% python3 -q
>>> import numpy as np
>>> import numpy.linalg as la
>>> np.set_printoptions(precision=3, suppress=True, linewidth=100)
>>> B = np.array([[1, 1, 0, 1, 1, 1, 0], [2, 2, 0, 0, 2, 2, 2], [0, 1, 1, 1, 1, 2, 0]])
>>> A = B.T @ B
>>> A
array([[5, 5, 0, 1, 5, 5, 4],
       [5, 6, 1, 2, 6, 7, 4],
       [0, 1, 1, 1, 1, 2, 0],
       [1, 2, 1, 2, 2, 3, 0],
       [5, 6, 1, 2, 6, 7, 4],
       [5, 7, 2, 3, 7, 9, 4],
       [4, 4, 0, 0, 4, 4, 4]])
>>> x = np.array([0, 3, 1, 1, 3, 2, 1])
>>> A @ (2 * x)
array([ 90, 114,  24,  42, 114, 138,  72])
>>> (A * x).sum(axis=1)
array([45, 57, 12, 21, 57, 69, 36])
>>> A @ np.ones(7)
array([25., 31.,  6., 11., 31., 37., 20.])
>>> la.norm(A @ x) <= la.norm(A, 2) * la.norm(x) + 1e-9
np.True_
>>> np.sign((A @ x).round(6))
array([1, 1, 1, 1, 1, 1, 1])
>>> A @ x
array([45, 57, 12, 21, 57, 69, 36])
>>> rank = la.matrix_rank(A)
>>> rank
np.int64(3)
>>> N = la.svd(A)[2][rank:].T
>>> la.matrix_rank(A.T @ A), la.matrix_rank(A @ A.T)
(np.int64(3), np.int64(3))
>>> [int(la.matrix_rank(np.delete(A, i, axis=0))) for i in range(7)]
[3, 3, 3, 3, 3, 3, 3]
>>> np.round(N @ N.T, 3) + 0
array([[ 0.444, -0.222,  0.333, -0.111, -0.222,  0.111, -0.111],
       [-0.222,  0.778,  0.   , -0.111, -0.222, -0.222, -0.111],
       [ 0.333,  0.   ,  0.667,  0.   ,  0.   , -0.333,  0.   ],
       [-0.111, -0.111,  0.   ,  0.444, -0.111, -0.111,  0.444],
       [-0.222, -0.222,  0.   , -0.111,  0.778, -0.222, -0.111],
       [ 0.111, -0.222, -0.333, -0.111, -0.222,  0.444, -0.111],
       [-0.111, -0.111,  0.   ,  0.444, -0.111, -0.111,  0.444]])
>>> np.allclose(A @ N, 0)
True
>>> [int(la.matrix_rank(A[:i])) for i in range(1, len(A) + 1)]
[1, 2, 2, 3, 3, 3, 3]
>>> [int(la.matrix_rank(A[:, :j + 1])) for j in range(7)]
[1, 2, 2, 3, 3, 3, 3]
>>> data = np.array([[4, 4, 2], [3, 1, 1], [10, 6, 4]])
>>> np.unique(data.round(6), axis=0).shape
(3, 3)
>>> np.abs(np.diag(la.qr(data)[1])) > 1e-9
array([ True,  True, False])
>>> K = np.array([[-2.0, 1.0, 0.0], [0.0, -2.0, 1.0], [0.0, 0.0, -2.0]])
>>> K @ K
array([[ 4., -4.,  1.],
       [ 0.,  4., -4.],
       [ 0.,  0.,  4.]])
>>> np.prod(np.diag(K)), round(la.det(K), 3)
(np.float64(-8.0), np.float64(-8.0))
>>> np.sort(la.eigvals(K))
array([-2., -2., -2.])
>>> O = K.astype(float).copy()
>>> for j in range(3):
...     O[:, j] -= O[:, :j] @ (O[:, :j].T @ O[:, j])
...     O[:, j] /= la.norm(O[:, j])
... 
>>> O.T @ K
array([[ 2., -1.,  0.],
       [ 0.,  2., -1.],
       [ 0.,  0.,  2.]])
>>> O.T @ O
array([[1., 0., 0.],
       [0., 1., 0.],
       [0., 0., 1.]])
>>> rng = np.random.default_rng(6918)
>>> B = K + rng.integers(-2, 3, (3, 2)) @ rng.integers(-2, 3, (2, 3))
>>> B
array([[-4., -1.,  8.],
       [ 0., -2.,  7.],
       [-5., -5.,  0.]])
>>> np.round(la.svd(B - K, compute_uv=False), 3) + 0
array([11.152,  6.134,  0.   ])
>>> B - K
array([[-2., -2.,  8.],
       [ 0.,  0.,  6.],
       [-5., -5.,  2.]])
>>> np.abs(B - K).sum(axis=1)
array([12.,  6., 12.])
>>> W1 = np.array([[2, 0, 0, 2], [0, 0, 1, 2], [1, 1, 0, 2]])
>>> c = np.array([3, 1, 2, -1])
>>> H = np.maximum(K @ W1 + c, 0)
>>> H
array([[0., 1., 3., 0.],
       [4., 2., 0., 0.],
       [1., 0., 2., 0.]])
>>> (H > 0).mean(axis=0)
array([0.667, 0.667, 0.667, 0.   ])
>>> W2 = np.array([[4, 4], [5, 2], [5, 1], [1, 2]])
>>> (H @ W2).round(6).argmax(axis=1)
array([0, 0, 0])
>>> W1 @ W2
array([[10, 12],
       [ 7,  5],
       [11, 10]])
>>> O, r_ = la.qr(K)
>>> O @ r_
array([[-2.,  1.,  0.],
       [ 0., -2.,  1.],
       [ 0.,  0., -2.]])
>>> abs(r_[0, 0]), round(la.norm(K[:, 0]), 3)
(np.float64(2.0), np.float64(2.0))
>>> np.abs(np.diag(r_))
array([2., 2., 2.])
>>> np.trace(O @ O.T)
np.float64(3.0)
>>> np.allclose(r_.T @ r_, K.T @ K)
True
>>> arr = np.loadtxt("data.csv", delimiter=",")
>>> arr
array([[ 0.03 ,  1.33 , -1.333,  1.234, -2.594],
       [-0.035, -1.752,  1.651, -1.639,  3.343],
       [ 0.087,  0.516, -0.525,  0.617, -1.25 ],
       [-0.009,  0.061,  0.005,  0.112, -0.121],
       [-0.145, -1.63 ,  1.556, -1.627,  3.344],
       [-0.013,  1.331, -1.225,  1.325, -2.482],
       [-0.013,  0.968, -0.988,  0.952, -2.079],
       [ 0.046, -0.036, -0.027, -0.032,  0.045],
       [ 0.   ,  0.957, -0.849,  0.915, -1.883],
       [ 0.013,  0.531, -0.405,  0.396, -0.954],
       [-0.078, -0.132,  0.111, -0.089,  0.25 ]])
>>> Uu, s, Vt = la.svd(A)
>>> vecs = Vt[:(s > 1e-8).sum()]
>>> x = A[4] + -1 * A[1] + rng.integers(2) * np.eye(7)[3]
>>> x
array([0., 0., 0., 1., 0., 0., 0.])
>>> np.round(vecs.T @ vecs, 3) + 0
array([[ 0.556,  0.222, -0.333,  0.111,  0.222, -0.111,  0.111],
       [ 0.222,  0.222,  0.   ,  0.111,  0.222,  0.222,  0.111],
       [-0.333,  0.   ,  0.333,  0.   ,  0.   ,  0.333,  0.   ],
       [ 0.111,  0.111,  0.   ,  0.556,  0.111,  0.111, -0.444],
       [ 0.222,  0.222,  0.   ,  0.111,  0.222,  0.222,  0.111],
       [-0.111,  0.222,  0.333,  0.111,  0.222,  0.556,  0.111],
       [ 0.111,  0.111,  0.   , -0.444,  0.111,  0.111,  0.556]])
>>> round(float(la.norm(x - vecs.T @ vecs @ x)), 3)
0.667
>>> np.diag(vecs.T @ vecs)
array([0.556, 0.222, 0.333, 0.556, 0.222, 0.556, 0.556])
>>> np.allclose(vecs.T @ vecs @ x, x)
False
>>> vals, vecs = la.eigh(A)
>>> np.round(la.eigvalsh(A @ A), 3) + 0
array([  0.   ,   0.   ,   0.   ,   0.   ,   0.845,  17.788, 776.367])
>>> la.eigvalsh(A + -2 * np.eye(7))
array([-2.   , -2.   , -2.   , -2.   , -1.081,  2.218, 25.863])
>>> cov = np.cov(arr, rowvar=False)
>>> np.polyfit(arr[:, 2], arr[:, 4], 1)
array([ 2.072, -0.016])
>>> cov.shape
(5, 5)
>>> la.eigvalsh(cov)[::-1]
array([7.582, 0.005, 0.003, 0.001, 0.001])
>>> np.corrcoef(arr.T)
array([[ 1.   ,  0.594, -0.604,  0.611, -0.621],
       [ 0.594,  1.   , -0.998,  0.998, -0.998],
       [-0.604, -0.998,  1.   , -0.997,  0.998],
       [ 0.611,  0.998, -0.997,  1.   , -0.999],
       [-0.621, -0.998,  0.998, -0.999,  1.   ]])
>>> B = np.array([[0], [5], [2], [1]])
>>> W2 = np.array([[2, 0, 2, 2]])
>>> m1 = B @ W2 + 0.02 * rng.normal(size=(4, 4))
>>> m1
array([[ 0.027, -0.004, -0.023, -0.001],
       [10.008, -0.035,  9.978, 10.022],
       [ 4.021, -0.014,  4.005,  3.971],
       [ 1.975, -0.008,  1.979,  2.007]])
>>> cov = K.T @ K
>>> cov
array([[ 4., -2.,  0.],
       [-2.,  5., -2.],
       [ 0., -2.,  5.]])
>>> np.allclose(cov, cov.T)
True
>>> np.diag(cov)
array([4., 5., 5.])
>>> la.matrix_rank(cov)
np.int64(3)
>>> (K @ K.T).shape
(3, 3)
>>> proj = np.triu(np.array([[0, 7, 9], [9, 4, 2], [8, 8, 1]]), 1) + np.eye(3)
>>> B = proj @ cov @ la.inv(proj)
>>> np.trace(B), np.trace(cov)
(np.float64(14.0), np.float64(14.0))
>>> round(float(la.det(B)), 3)
64.0
>>> def softmax(z):
...     e = np.exp(z - z.max(axis=-1, keepdims=True))
...     return e / e.sum(axis=-1, keepdims=True)
... 
>>> softmax(m1[0] + 5)
array([0.257, 0.249, 0.244, 0.25 ])
>>> softmax(m1[0])
array([0.257, 0.249, 0.244, 0.25 ])
>>> softmax(10 * m1[0])
array([0.322, 0.237, 0.197, 0.244])
>>> att = m1 @ m1.T / np.sqrt(4)
>>> np.round(softmax(att + np.triu(np.full(att.shape, -np.inf), 1)), 3) + 0
array([[1., 0., 0., 0.],
       [0., 1., 0., 0.],
       [0., 1., 0., 0.],
       [0., 1., 0., 0.]])
>>> softmax(att).round(6).argmax(axis=1)
array([1, 1, 1, 1])
>>> la.norm(m1, axis=0)
array([10.965,  0.039, 10.932, 10.965])
>>> round(float(la.norm(m1, 1)), 3), np.round(la.norm(m1, np.inf), 3)
(16.031, np.float64(30.043))
>>> round(float(la.norm(m1[2] - m1[1])), 3)
10.399
>>> round(la.norm(m1[2], 1), 3), np.round(la.norm(m1[2], np.inf), 3)
(np.float64(12.011), np.float64(4.021))
>>> round(m1[2] @ m1[1], 3)
np.float64(119.998)
>>> round(float(la.norm(m1, 2)), 3)
18.973
>>> la.norm(m1, axis=1)
array([ 0.035, 17.325,  6.926,  3.442])
>>> f, g = m1[2], m1[0]
>>> round(float(f @ f), 3)
47.976
>>> np.round(f @ g, 3)
np.float64(0.013)
>>> pr = (f @ g) / (f @ f) * f
>>> np.round(la.norm(f + g) ** 2 + la.norm(f - g) ** 2, 3)
np.float64(95.954)
>>> pr.round(3) + 0
array([0.001, 0.   , 0.001, 0.001])
>>> (g - pr) @ f
np.float64(0.0)
>>> la.matrix_rank(np.outer(f, g))
np.int64(1)
>>> X, _ = la.qr(np.array([[-0.5, 1.1, 0.7, 1.5],
...     [-0.2, -0.2, 0.7, -1.4],
...     [-0.2, -0.2, 1.4, -1.4],
...     [0.5, 0.1, 1.5, 0.6]]))
>>> X
array([[-0.657,  0.739, -0.145,  0.033],
       [-0.263, -0.346, -0.387,  0.814],
       [-0.263, -0.346, -0.702, -0.565],
       [ 0.657,  0.463, -0.581,  0.132]])
>>> B = la.inv(X)
>>> round(float(la.slogdet(X)[0]), 3)
-1.0
>>> B
array([[-0.657, -0.263, -0.263,  0.657],
       [ 0.739, -0.346, -0.346,  0.463],
       [-0.145, -0.387, -0.702, -0.581],
       [ 0.033,  0.814, -0.565,  0.132]])
>>> (np.abs(B) > 1e-9).astype(int)
array([[1, 1, 1, 1],
       [1, 1, 1, 1],
       [1, 1, 1, 1],
       [1, 1, 1, 1]])
>>> la.inv(B)
array([[-0.657,  0.739, -0.145,  0.033],
       [-0.263, -0.346, -0.387,  0.814],
       [-0.263, -0.346, -0.702, -0.565],
       [ 0.657,  0.463, -0.581,  0.132]])
>>> round(la.cond(X), 3)
np.float64(1.0)
>>> x = np.array([-1, -3, 2, 3])
>>> rhs = B @ x
>>> c, lr = np.zeros(4), 1 / la.norm(B, 2) ** 2
>>> for i in range(6):
...     c -= lr * B.T @ (B @ c - rhs)
...     if i % 2 == 0: print(i, round(la.norm(B @ c - rhs), 3))
... 
0 0.0
2 0.0
4 0.0
>>> c
array([-1., -3.,  2.,  3.])
>>> E = np.loadtxt("dump.csv", delimiter=",")
>>> E
array([[-1.453, -6.218,  2.353, 10.681, -4.786],
       [-3.705,  1.569,  0.56 ,  9.842, -1.164],
       [-0.824, -3.81 , -0.501,  6.135, -1.356],
       [-1.308, -3.957,  2.099,  8.63 , -3.883],
       [-3.611,  2.259,  0.463,  9.841, -0.299],
       [-3.628,  2.484, -0.859,  9.296,  1.454],
       [-1.037, -2.421,  0.686,  5.759, -2.145],
       [-1.801, -2.212,  3.096,  9.395, -3.419],
       [-1.197, -2.944,  1.891,  6.232, -3.838],
       [ 0.08 , -3.772,  0.445,  3.302, -2.017]])
>>> x = np.array([1, -3, -1, 2, 2])
>>> rhs = E @ x
>>> la.lstsq(E, rhs)[0]
array([ 1., -3., -1.,  2.,  2.])
>>> np.round(la.pinv(E) @ E, 3) + 0
array([[1., 0., 0., 0., 0.],
       [0., 1., 0., 0., 0.],
       [0., 0., 1., 0., 0.],
       [0., 0., 0., 1., 0.],
       [0., 0., 0., 0., 1.]])
>>> rhs
array([26.638,  8.384, 20.665, 17.958,  8.233, 11.279, 12.768, 13.691, 10.532, 13.521])
>>> rhs = rhs + 0.3 * rng.normal(size=10)
>>> rhs
array([27.095,  8.881, 20.917, 17.402,  8.529, 10.972, 12.965, 13.896, 10.185, 13.646])
>>> c, *_ = la.lstsq(E, rhs)
>>> c.round()
array([ 0., -3., -1.,  2.,  2.])
>>> c
array([ 0.23 , -3.311, -0.765,  1.79 ,  2.238])
>>> idx = E[:, 2] > np.median(E[:, 2])
>>> f = E[idx].mean(axis=0) - E[~idx].mean(axis=0)
>>> np.argsort(-np.abs(f).round(6), kind="stable")
array([1, 4, 2, 0, 3])
>>> (((E - E.mean(axis=0)) @ f > 0) == idx).mean()
np.float64(0.8)
>>> Ac = (E - E.mean(axis=0)) / E.std(axis=0)
>>> Ac.std(axis=0)
array([1., 1., 1., 1., 1.])
>>> np.argwhere(np.abs(Ac) > 2)
array([[9, 3]])
>>> c = la.lstsq(np.delete(Ac, 4, axis=1), Ac[:, 4])[0]
>>> c
array([ 1.645,  1.555, -0.761,  0.929])
>>> O, vecs = la.qr(E[:, :1])[0], la.qr(E[:, 1:])[0]
>>> s = la.svd(O.T @ vecs, compute_uv=False)
>>> s
array([0.999])
>>> round(la.norm(O @ O.T - vecs @ vecs.T, 2), 3)
np.float64(1.0)
>>> (s > 0.9).sum()
np.int64(1)
